>>> import numpy as np
>>> import numpy.linalg as la
>>> np.set_printoptions(precision=1, suppress=True, linewidth=100, legacy="1.25")
>>> def rnd(a):
...     return np.round(a, 1) + 0
... 
>>> F = np.load("a.npy")
>>> F
array([[ 4,  0,  0],
       [-3, -4,  0],
       [-2,  4, -1]])
>>> (F + F.T) / 2
array([[ 4. , -1.5, -1. ],
       [-1.5, -4. ,  2. ],
       [-1. ,  2. , -1. ]])
>>> la.matrix_power(F, 4)
array([[ 256,    0,    0],
       [   0,  256,    0],
       [-306, -340,    1]])
>>> rnd(la.det(F))
16.0
>>> np.allclose(F, F.T)
False
>>> r0 = np.array([0, 2, 1])
>>> np.correlate(F[2], F[0], "full")
array([ 0,  0, -8, 16, -4])
>>> Q = F.astype(float).copy()
>>> for j in range(3):
...     Q[:, j] -= Q[:, :j] @ (Q[:, :j].T @ Q[:, j])
...     Q[:, j] /= la.norm(Q[:, j])
... 
>>> rnd(Q)
array([[ 0.7, -0.1, -0.7],
       [-0.6, -0.6, -0.5],
       [-0.4,  0.8, -0.5]])
>>> rnd(Q.T @ F)
array([[ 5.4,  0.7,  0.4],
       [ 0. ,  5.6, -0.8],
       [ 0. ,  0. ,  0.5]])
>>> B = Q / la.norm(Q, axis=1, keepdims=True)
>>> C2 = B @ B.T
>>> rnd(la.norm(B, axis=1))
array([1., 1., 1.])
>>> rnd(C2)
array([[1., 0., 0.],
       [0., 1., 0.],
       [0., 0., 1.]])
>>> (np.abs(C2) > 0.9).astype(int)
array([[1, 0, 0],
       [0, 1, 0],
       [0, 0, 1]])
>>> m1 = np.load("arr.npy")
>>> m1
array([[ 1.6,  0. ,  0.9, -0.1],
       [ 0. ,  1. ,  0. ,  0. ],
       [ 0.9,  0. ,  2.4,  0.1],
       [-0.1,  0. ,  0.1,  3. ]])
>>> vals, V = la.eigh(m1)
>>> rnd(la.eigvalsh(m1 @ m1))
array([1. , 1. , 8.8, 9.2])
>>> vals, V = la.eig(m1)
>>> rnd(np.prod(vals))
9.0
>>> rnd(m1 @ V[:, 0] - vals[0] * V[:, 0])
array([0., 0., 0., 0.])
>>> rnd(np.sort(la.eigvals(m1.T)))
array([1., 1., 3., 3.])
>>> rnd(la.det(m1))
9.0
>>> rnd(np.sort(la.eigvals(m1).real))
array([1., 1., 3., 3.])
>>> (m1 != 0).astype(int)
array([[1, 0, 1, 1],
       [0, 1, 0, 0],
       [1, 0, 1, 1],
       [1, 0, 1, 1]])
>>> (la.matrix_power((m1 != 0) + (m1.T != 0) + np.eye(4), 4) > 0).astype(int)
array([[1, 0, 1, 1],
       [0, 1, 0, 0],
       [1, 0, 1, 1],
       [1, 0, 1, 1]])
>>> rnd(m1 @ m1)
array([[ 3.4,  0. ,  3.6, -0.4],
       [ 0. ,  1. ,  0. ,  0. ],
       [ 3.6,  0. ,  6.6,  0.4],
       [-0.4,  0. ,  0.4,  9. ]])
>>> B = la.inv(F)
>>> (np.abs(B) > 1e-9).astype(int)
array([[1, 0, 0],
       [1, 1, 0],
       [1, 1, 1]])
>>> rnd(la.det(F) * B)
array([[  4.,   0.,   0.],
       [ -3.,  -4.,   0.],
       [-20., -16., -16.]])
>>> rnd(la.slogdet(F)[0])
1.0
